>>> import numpy as np
>>> np.set_printoptions(suppress=True, linewidth=100)
>>> feats = np.loadtxt("mat.csv", delimiter=",")
>>> feats.round(3)
array([[ 3.162,  9.487, -0.077],
       [-3.126, -9.378,  1.511],
       [ 0.392,  1.175,  9.923],
       [-0.045, -0.136,  9.999],
       [ 1.533,  4.598,  8.747],
       [-3.148, -9.445, -0.935],
       [ 0.199,  0.598, -9.98 ],
       [-2.503, -7.508,  6.113],
       [-1.563, -4.689,  8.693],
       [ 1.129,  3.388,  9.34 ],
       [ 0.604,  1.811, -9.816],
       [-2.403, -7.209, -6.5  ],
       [ 2.467,  7.402, -6.255],
       [-2.569, -7.706, -5.833]])
>>> np.linalg.matrix_rank(feats, rtol=0.1)
np.int64(2)
>>> np.argsort(-np.linalg.norm(feats, axis=0).round(6), kind="stable")[:3]
array([2, 1, 0])
>>> round(np.linalg.norm(feats, 2) / np.linalg.norm(feats), 3)
np.float64(0.751)
>>> D = np.linalg.norm(feats[:, None] - feats[None], axis=-1)
>>> np.linalg.matrix_rank(D ** 2)
np.int64(3)
>>> print(np.unravel_index(D.round(6).argmax(), D.shape))
(np.int64(7), np.int64(12))
>>> np.round(np.linalg.norm(feats, axis=1), 3)
array([10., 10., 10., 10., 10., 10., 10., 10., 10., 10., 10., 10., 10., 10.])
>>> print((D + 1e9 * np.eye(14)).round(6).argmin(axis=1))
[12  5  3  2  9  1 10  8  7  4  6 13  0 11]
>>> D.mean(axis=1).argmax()
np.int64(12)
>>> print(D[10].round(6).argsort(kind="stable")[:4])
[10  6 12 11]
>>> Xs = feats - feats.mean(axis=0)
>>> left, s, vt = np.linalg.svd(Xs, full_matrices=False)
>>> np.abs(vt[0]).argmax()
np.int64(2)
>>> (np.sign(left[:, 0]) == np.sign(left[0, 0])).astype(int)
array([1, 0, 1, 1, 1, 0, 0, 1, 1, 1, 0, 0, 0, 0])
>>> s.round(3) + 0
array([27.909, 24.095,  0.   ])
>>> round(float((s ** 2).sum() ** 2 / (s ** 4).sum()), 3)
1.958
>>> np.round(s ** 2 / (s ** 2).sum(), 3) + 0
array([0.573, 0.427, 0.   ])
>>> print(np.round(Xs.mean(axis=0), 3) + 0)
[0. 0. 0.]
>>> idx = feats[:, 2] > np.median(feats[:, 2])
>>> f = feats[idx].mean(axis=0) - feats[~idx].mean(axis=0)
>>> print(np.argsort(-np.abs(f).round(6), kind="stable"))
[2 1 0]
>>> left, s, vt = np.linalg.svd(feats)
>>> print(np.argmax(s[:-1] / (s[1:] + 1e-6)) + 1)
2
>>> s.round(3) + 0
array([28.115, 24.69 ,  0.   ])
>>> A2 = left[:, :2] @ np.diag(s[:2]) @ vt[:2]
>>> round(float(np.abs(feats - A2).max()), 3)
0.0
>>> np.linalg.matrix_rank(feats, rtol=0.05)
np.int64(2)
>>> round(np.linalg.norm(feats - A2, 2), 3), np.round(s[2], 3)
(np.float64(0.0), np.float64(0.0))
>>> m1 = np.load("w.npy")
>>> m1.round(3)
array([[ 0.163,  0.148,  0.058, -0.333],
       [ 0.148,  0.873,  0.291,  0.067],
       [ 0.058,  0.291,  0.098,  0.   ],
       [-0.333,  0.067,  0.   ,  0.867]])
>>> t3 = np.stack([m1, -1 * m1, m1[::-1]])
>>> np.round(t3.sum(axis=0), 3)
array([[-0.333,  0.067,  0.   ,  0.867],
       [ 0.058,  0.291,  0.098,  0.   ],
       [ 0.148,  0.873,  0.291,  0.067],
       [ 0.163,  0.148,  0.058, -0.333]])
>>> np.linalg.matrix_rank(t3.reshape(3, -1))
np.int64(2)
>>> print(np.round(np.linalg.norm(t3, axis=(1, 2)), 3))
[1.414 1.414 1.414]
>>> np.round(np.einsum("bij,cij->bc", t3, t3), 3)
array([[ 2.   , -2.   , -0.085],
       [-2.   ,  2.   ,  0.085],
       [-0.085,  0.085,  2.   ]])
>>> print(np.linalg.matrix_rank(t3))
[2 2 2]
>>> A = np.arange(12).reshape(4, 3) + 3
>>> print(A)
[[ 3  4  5]
 [ 6  7  8]
 [ 9 10 11]
 [12 13 14]]
>>> # rank 2
>>> A2 = A / np.linalg.norm(A, axis=1, keepdims=True)
>>> cov = A2 @ A2.T
>>> np.argwhere(np.triu(np.abs(cov) > 0.95, 1))
array([[0, 1],
       [0, 2],
       [0, 3],
       [1, 2],
       [1, 3],
       [2, 3]])
>>> cov.round(3)
array([[1.   , 0.996, 0.993, 0.99 ],
       [0.996, 1.   , 0.999, 0.999],
       [0.993, 0.999, 1.   , 1.   ],
       [0.99 , 0.999, 1.   , 1.   ]])
>>> cov[1].round(3)
array([0.996, 1.   , 0.999, 0.999])
>>> round(np.degrees(np.arccos(np.clip(cov[1, 0], -1, 1))), 3)
np.float64(4.884)
>>> (cov - 2 * np.eye(4)).round(6).argmax(axis=1)
array([1, 2, 3, 2])
>>> print((np.abs(cov) > 0.9).astype(int))
[[1 1 1 1]
 [1 1 1 1]
 [1 1 1 1]
 [1 1 1 1]]
>>> left, s, vt = np.linalg.svd(A)
>>> evecs = vt[:(s > 1e-8).sum()]
>>> rng = np.random.default_rng(48)
>>> x = A[0] + -1 * A[1] + rng.integers(2) * np.eye(3)[2]
>>> x
array([-3., -3., -3.])
>>> np.round(np.diag(evecs.T @ evecs), 3)
array([0.833, 0.333, 0.833])
>>> np.linalg.matrix_rank(np.vstack([A, x]))
np.int64(2)
>>> A2 = A[0, 0] * A[1:] - np.outer(A[1:, 0], A[0])
>>> A2
array([[  0,  -3,  -6],
       [  0,  -6, -12],
       [  0,  -9, -18]])
>>> np.flatnonzero(~A2.round(6).any(axis=1))
array([], dtype=int64)
>>> print(A[:, 0] / A[0, 0])
[1. 2. 3. 4.]
>>> print(np.linalg.matrix_rank(A, rtol=0.1))
1
>>> print(round(float(np.linalg.norm(A, 2) / np.linalg.norm(A)), 3))
0.999
>>> np.linalg.cond(A) > 100
np.True_
>>> t3 = np.stack([A, 5 * A, A[::-1]])
>>> np.linalg.matrix_rank(t3)
array([2, 2, 2])
>>> np.einsum("bij,cij->bc", t3, t3)
array([[ 1010,  5050,   740],
       [ 5050, 25250,  3700],
       [  740,  3700,  1010]])
>>> (t3 @ A.T).shape
(3, 4, 4)
>>> t3.shape
(3, 4, 3)
>>> data = np.load("a.npy")
>>> print(data)
[[-4  0  0  0]
 [ 0  1  0  0]
 [ 0  0 -3  0]
 [ 0  0  0 -3]]
>>> # triangular, det is the product of the diagonal
>>> (data - data.T) / 2
array([[0., 0., 0., 0.],
       [0., 0., 0., 0.],
       [0., 0., 0., 0.],
       [0., 0., 0., 0.]])
>>> print(np.round(np.linalg.det(data), 3))
-36.0
>>> print((data + data.T) / 2)
[[-4.  0.  0.  0.]
 [ 0.  1.  0.  0.]
 [ 0.  0. -3.  0.]
 [ 0.  0.  0. -3.]]
>>> print(np.allclose(data @ data.T, data.T @ data))
True
>>> round(np.abs(np.linalg.eigvals(data)).max(), 3)
np.float64(4.0)
>>> x = np.array([2, 2, 0, 1])
>>> target = data @ x
>>> c, lr = np.zeros(4), 1 / np.linalg.norm(data, 2) ** 2
>>> for i in range(150):
...     c -= lr * data.T @ (data @ c - target)
...     if i % 50 == 0: print(i, round(np.linalg.norm(data @ c - target), 3))
... 
0 2.289
50 0.074
100 0.003
>>> c.round(3)
array([2., 2., 0., 1.])
>>> np.round(np.linalg.cond(data), 3)
np.float64(4.0)
>>> M = np.load("sample14.npy")
>>> print(M)
[[ 1.68  0.   -0.36]
 [ 2.52  0.   -0.54]
 [-0.98  0.    0.21]]
>>> rank = np.linalg.matrix_rank(M)
>>> rank
np.int64(1)
>>> N = np.linalg.svd(M)[2][rank:].T
>>> [int(np.linalg.matrix_rank(M[:i])) for i in range(1, len(M) + 1)]
[1, 1, 1]
>>> np.allclose(M @ N, 0)
True
>>> [int(np.linalg.matrix_rank(M[:, :j + 1])) for j in range(3)]
[1, 1, 1]
>>> x = np.array([-2, -2, 1])
>>> print(np.round(M @ (2 * x), 3))
[ -7.44 -11.16   4.34]
>>> np.linalg.norm(M @ x) <= np.linalg.norm(M, 2) * np.linalg.norm(x) + 1e-9
np.True_
>>> print(np.round(np.einsum("ij,j->i", M, x), 3))
[-3.72 -5.58  2.17]
>>> print(np.round(M @ np.ones(3), 3))
[ 1.32  1.98 -0.77]
>>> np.round((M * x).sum(axis=1), 3)
array([-3.72, -5.58,  2.17])
>>> M @ np.eye(3)[1]
array([0., 0., 0.])
>>> print((M @ x).argmax())
2
>>> E = np.load("arr.npy")
>>> E
array([[-1.,  1.,  1.,  1.],
       [ 1., -1.,  1.,  1.],
       [ 1.,  1., -1.,  1.],
       [ 1.,  1.,  1., -1.]])
>>> # equal to its transpose
>>> evals, evecs = np.linalg.eig(E)
>>> evals.round(3)
array([-2.,  2., -2., -2.])
>>> np.round(np.sort(np.linalg.eigvals(np.linalg.inv(E))), 3)
array([-0.5, -0.5, -0.5,  0.5])
>>> np.round(np.sort(np.linalg.eigvals(E.T)), 3)
array([-2., -2., -2.,  2.])
>>> np.round(E @ evecs[:, 0] - evals[0] * evecs[:, 0], 3) + 0
array([0., 0., 0., 0.])
>>> print(round(np.prod(evals), 3))
-16.0
>>> idx = rng.permutation(4)
>>> print(idx)
[2 1 3 0]
>>> A2 = E[idx][:, idx]
>>> A2
array([[-1.,  1.,  1.,  1.],
       [ 1., -1.,  1.,  1.],
       [ 1.,  1., -1.,  1.],
       [ 1.,  1.,  1., -1.]])
>>> W0 = np.array([[-0.77, 0.37, 0.88, -0.53],
...     [-1.0, 0.7, 1.31, -0.3],
...     [1.72, -1.62, -2.57, -0.22]])
>>> left, s, vt = np.linalg.svd(W0)
>>> np.argmax(s[:-1] / (s[1:] + 1e-6)) + 1
np.int64(2)
>>> s.round(3) + 0
array([4.103, 0.696, 0.   ])
>>> A2 = left[:, :2] @ np.diag(s[:2]) @ vt[:2]
>>> A2.round(3)
array([[-0.77,  0.37,  0.88, -0.53],
       [-1.  ,  0.7 ,  1.31, -0.3 ],
       [ 1.72, -1.62, -2.57, -0.22]])
>>> np.round(np.abs(W0 - A2).max(), 3)
np.float64(0.0)
>>> np.linalg.matrix_rank(A2)
np.int64(2)
>>> F = np.array([[0, 2, 0],
...     [3, 5, 3],
...     [5, 5, 3],
...     [6, 6, 3],
...     [7, 8, 5],
...     [9, 10, 8],
...     [9, 12, 10],
...     [9, 14, 11],
...     [11, 14, 14],
...     [13, 14, 17],
...     [13, 17, 20],
...     [16, 18, 23],
...     [16, 20, 26],
...     [16, 23, 29]])
>>> evals, evecs = np.linalg.eigh(data)
>>> x = np.array([0, -1, 1, -2])
>>> np.round(np.linalg.eigvalsh(data[1:, 1:]), 3)
array([-3., -3.,  1.])
>>> evecs * np.maximum(evals, 0) @ evecs.T
array([[0., 0., 0., 0.],
       [0., 1., 0., 0.],
       [0., 0., 0., 0.],
       [0., 0., 0., 0.]])
>>> np.round(x @ data @ x / (x @ x), 3), evals[0], evals[-1]
(np.float64(-2.333), np.float64(-4.0), np.float64(1.0))
>>> x = np.array([4, 3, 1])
>>> a = np.maximum(F @ x, 0)
>>> np.flatnonzero(a > 1e-9)
array([ 0,  1,  2,  3,  4,  5,  6,  7,  8,  9, 10, 11, 12, 13])
>>> F * (a > 1e-9)[:, None]
array([[ 0,  2,  0],
       [ 3,  5,  3],
       [ 5,  5,  3],
       [ 6,  6,  3],
       [ 7,  8,  5],
       [ 9, 10,  8],
       [ 9, 12, 10],
       [ 9, 14, 11],
       [11, 14, 14],
       [13, 14, 17],
       [13, 17, 20],
       [16, 18, 23],
       [16, 20, 26],
       [16, 23, 29]])
>>> a
array([  6,  30,  38,  45,  57,  74,  82,  89, 100, 111, 123, 141, 150, 162])
